$ python -q
>>> import numpy as np
>>> from numpy import linalg as LA
>>> np.set_printoptions(precision=3, suppress=True, linewidth=160)
>>> E = np.load("case7.npy")
>>> E
array([[ 0,  0,  0,  0,  0,  0,  0,  0,  0],
       [14, 12,  4,  6,  6, 14,  8, 12, 12],
       [21, 18,  6,  9,  9, 21, 12, 18, 18],
       [21, 18,  6,  9,  9, 21, 12, 18, 18],
       [-7, -6, -2, -3, -3, -7, -4, -6, -6]])
>>> Uu, sig, VT = LA.svd(E)
>>> V = VT[:(sig > 1e-8).sum()]
>>> rng = np.random.default_rng(29169)
>>> x = E[1] + -3 * E[3] + rng.integers(2) * np.eye(9)[5]
>>> x
array([-49., -42., -14., -21., -21., -48., -28., -42., -42.])
>>> round(LA.norm(x - V.T @ V @ x), 3)
np.float64(0.894)
>>> Uu, sig, VT = LA.svd(E)
>>> sig.round(3) + 0
array([74.913,  0.   ,  0.   ,  0.   ,  0.   ])
>>> other = Uu[:, :1] @ np.diag(sig[:1]) @ VT[:1]
>>> LA.matrix_rank(other)
np.int64(1)
>>> round(float(np.abs(E - other).max()), 3)
0.0
>>> gram = E.T @ E
>>> LA.matrix_rank(gram)
np.int64(1)
>>> (E @ E.T).shape
(5, 5)
>>> W = np.array([[0, 2],
...     [1, 3],
...     [1, 2],
...     [2, 1],
...     [3, 2],
...     [3, 2],
...     [0, 3],
...     [1, 2],
...     [3, 0]])
>>> c = np.array([-5, -2])
>>> hid = np.maximum(E @ W + c, 0)
>>> hid
array([[  0,   0],
       [131, 164],
       [199, 247],
       [199, 247],
       [  0,   0]])
>>> (hid > 0).astype(int)
array([[0, 0],
       [1, 1],
       [1, 1],
       [1, 1],
       [0, 0]])
>>> (hid > 0).mean(axis=0)
array([0.6, 0.6])
>>> LA.matrix_rank(hid)
np.int64(2)
>>> W2 = np.array([[1, 1], [0, 1]])
>>> hid @ W2
array([[  0,   0],
       [131, 295],
       [199, 446],
       [199, 446],
       [  0,   0]])
>>> W @ W2
array([[0, 2],
       [1, 4],
       [1, 3],
       [2, 3],
       [3, 5],
       [3, 5],
       [0, 3],
       [1, 3],
       [3, 3]])
>>> (hid @ W2).round(6).argmax(axis=1)
array([0, 1, 1, 1, 0])
